% ipython --no-banner

In [1]: import numpy as np

In [2]: np.set_printoptions(precision=4, suppress=True, linewidth=140, sign=" ")

In [3]: def rnd(a):
   ...:     return np.round(a, 4) + 0
   ...: 

In [4]: arr = np.loadtxt("m.csv", delimiter=",")

In [5]: arr
Out[5]: 
array([[ 6.,  1.,  1.,  1.,  1.,  1.,  1.,  1.,  1.,  1.,  1.,  1.,  1.,  1.],
       [ 1.,  6.,  1.,  1.,  1.,  1.,  1.,  1.,  1.,  1.,  1.,  1.,  1.,  1.],
       [ 1.,  1.,  6.,  1.,  1.,  1.,  1.,  1.,  1.,  1.,  1.,  1.,  1.,  1.],
       [ 1.,  1.,  1.,  6.,  1.,  1.,  1.,  1.,  1.,  1.,  1.,  1.,  1.,  1.],
       [ 1.,  1.,  1.,  1.,  6.,  1.,  1.,  1.,  1.,  1.,  1.,  1.,  1.,  1.],
       [ 1.,  1.,  1.,  1.,  1.,  6.,  1.,  1.,  1.,  1.,  1.,  1.,  1.,  1.],
       [ 1.,  1.,  1.,  1.,  1.,  1.,  6.,  1.,  1.,  1.,  1.,  1.,  1.,  1.],
       [ 1.,  1.,  1.,  1.,  1.,  1.,  1.,  6.,  1.,  1.,  1.,  1.,  1.,  1.],
       [ 1.,  1.,  1.,  1.,  1.,  1.,  1.,  1.,  6.,  1.,  1.,  1.,  1.,  1.],
       [ 1.,  1.,  1.,  1.,  1.,  1.,  1.,  1.,  1.,  6.,  1.,  1.,  1.,  1.],
       [ 1.,  1.,  1.,  1.,  1.,  1.,  1.,  1.,  1.,  1.,  6.,  1.,  1.,  1.],
       [ 1.,  1.,  1.,  1.,  1.,  1.,  1.,  1.,  1.,  1.,  1.,  6.,  1.,  1.],
       [ 1.,  1.,  1.,  1.,  1.,  1.,  1.,  1.,  1.,  1.,  1.,  1.,  6.,  1.],
       [ 1.,  1.,  1.,  1.,  1.,  1.,  1.,  1.,  1.,  1.,  1.,  1.,  1.,  6.]])

In [6]: O, V = np.linalg.qr(arr[:, :9])[0], np.linalg.qr(arr[:, 9:])[0]

In [7]: sv = np.linalg.svd(O.T @ V, compute_uv=False)

In [8]: rnd(np.degrees(np.arccos(sv.clip(0, 1))))
Out[8]: array([ 30.5437,  90.    ,  90.    ,  90.    ,  90.    ])

In [9]: rnd(sv)
Out[9]: array([ 0.8612,  0.    ,  0.    ,  0.    ,  0.    ])

In [10]: W0 = np.load("mat.npy")

In [11]: W0
Out[11]: 
array([[-2.2221,  9.4183, -1.2122,  8.5327,  5.5017],
       [-2.5408,  1.0547, -0.9893, -6.2674,  3.6753],
       [ 0.702 ,  9.0027,  0.1299, 10.5925,  7.7656],
       [-2.5458,  0.3845,  0.5408, -7.3371,  4.0048],
       [-0.9232,  8.5975,  0.0893,  9.9862,  7.6056],
       [-0.8063,  0.9698,  1.7854, -8.1398,  3.7578],
       [-2.3993,  0.0134,  1.0307, -8.3122,  1.6652],
       [-1.2341, -1.0134,  1.0381, -7.9849,  4.7762],
       [-1.2331,  9.8285, -0.1035, 10.3957,  6.1189],
       [-1.4725,  8.0273, -0.684 , 10.5155,  6.7077],
       [-0.2279,  1.9506, -0.1358, -9.3422,  3.8663],
       [-1.3645, 10.9655, -0.072 ,  9.5587,  7.0486],
       [-1.2669, -0.6248, -0.447 , -7.254 ,  3.5627],
       [-1.7245, 10.9394, -1.5221,  9.2296,  7.2201],
       [-3.5791,  0.5749,  1.3205, -8.1072,  2.0557],
       [-3.2352, 10.1499, -2.6584, 11.6125,  5.0901],
       [-2.0824,  0.258 ,  0.0314, -7.3787,  0.1559],
       [-1.7624, -0.6081, -0.1996, -7.7553,  2.9173],
       [-2.1947,  7.8376, -1.315 ,  9.8556,  7.2494],
       [-1.2237,  9.5233, -2.6844, 10.9209,  7.6544],
       [-1.7852, -0.4189, -0.0143, -9.3625,  3.6257]])

In [12]: Xc = W0 - W0.mean(axis=0)

In [13]: U, sv, VT = np.linalg.svd(Xc, full_matrices=False)

In [14]: rnd(sv ** 2 / (sv ** 2).sum())
Out[14]: array([ 0.9656,  0.0157,  0.0086,  0.0066,  0.0035])

In [15]: (np.sign(U[:, 0]) == np.sign(U[0, 0])).astype(int)
Out[15]: array([ 1,  0,  1,  0,  1,  0,  0,  0,  1,  1,  0,  1,  0,  1,  0,  1,  0,  0,  1,  1,  0])

In [16]: rnd(VT[0] * np.sign(VT[0, np.abs(VT[0]).argmax()]))
Out[16]: array([ 0.0163,  0.4455, -0.0683,  0.8744,  0.179 ])

In [17]: rnd(sv)
Out[17]: array([ 47.3965,   6.0437,   4.4726,   3.914 ,   2.8564])

In [18]: E = np.load("w.npy")

In [19]: E
Out[19]: 
array([[ 0,  0,  0,  0,  0,  0,  0,  1,  0,  0,  1],
       [ 0,  0,  0,  1,  0,  0,  1,  0,  0,  0,  1],
       [ 0,  0,  0,  0,  0,  1,  1,  0,  1,  0,  0],
       [ 0,  1,  0,  0,  0,  0,  0,  1,  0,  0,  1],
       [ 0,  0,  0,  0,  0,  0,  0,  0,  0,  0,  0],
       [ 0,  0,  1,  0,  0,  0,  0,  0,  0,  0,  0],
       [ 0,  1,  1,  0,  0,  0,  0,  0,  0,  0,  0],
       [ 1,  0,  0,  1,  0,  0,  0,  0,  0,  1,  0],
       [ 0,  0,  1,  0,  0,  0,  0,  0,  0,  0,  0],
       [ 0,  0,  0,  0,  0,  0,  0,  1,  0,  0,  1],
       [ 1,  1,  0,  1,  0,  0,  0,  0,  0,  1,  0]])

In [20]: U, sv, VT = np.linalg.svd(E)

In [21]: np.argmax(sv[:-1] / (sv[1:] + 1e-6)) + 1
Out[21]: np.int64(6)

In [22]: A2 = U[:, :6] @ np.diag(sv[:6]) @ VT[:6]

In [23]: rnd(np.linalg.norm(E - A2, 2)), rnd(sv[6])
Out[23]: (np.float64(0.0), np.float64(0.0))

In [24]: np.linalg.matrix_rank(A2)
Out[24]: np.int64(6)

In [25]: rnd(A2)
Out[25]: 
array([[ 0.,  0.,  0.,  0.,  0.,  0.,  0.,  1.,  0.,  0.,  1.],
       [ 0.,  0.,  0.,  1.,  0.,  0.,  1.,  0.,  0.,  0.,  1.],
       [ 0.,  0.,  0.,  0.,  0.,  1.,  1.,  0.,  1.,  0.,  0.],
       [ 0.,  1.,  0.,  0.,  0.,  0.,  0.,  1.,  0.,  0.,  1.],
       [ 0.,  0.,  0.,  0.,  0.,  0.,  0.,  0.,  0.,  0.,  0.],
       [ 0.,  0.,  1.,  0.,  0.,  0.,  0.,  0.,  0.,  0.,  0.],
       [ 0.,  1.,  1.,  0.,  0.,  0.,  0.,  0.,  0.,  0.,  0.],
       [ 1.,  0.,  0.,  1.,  0.,  0.,  0.,  0.,  0.,  1.,  0.],
       [ 0.,  0.,  1.,  0.,  0.,  0.,  0.,  0.,  0.,  0.,  0.],
       [ 0.,  0.,  0.,  0.,  0.,  0.,  0.,  1.,  0.,  0.,  1.],
       [ 1.,  1.,  0.,  1.,  0.,  0.,  0.,  0.,  0.,  1.,  0.]])

In [26]: rnd(np.linalg.norm(E - A2) / np.linalg.norm(E))
Out[26]: np.float64(0.0)
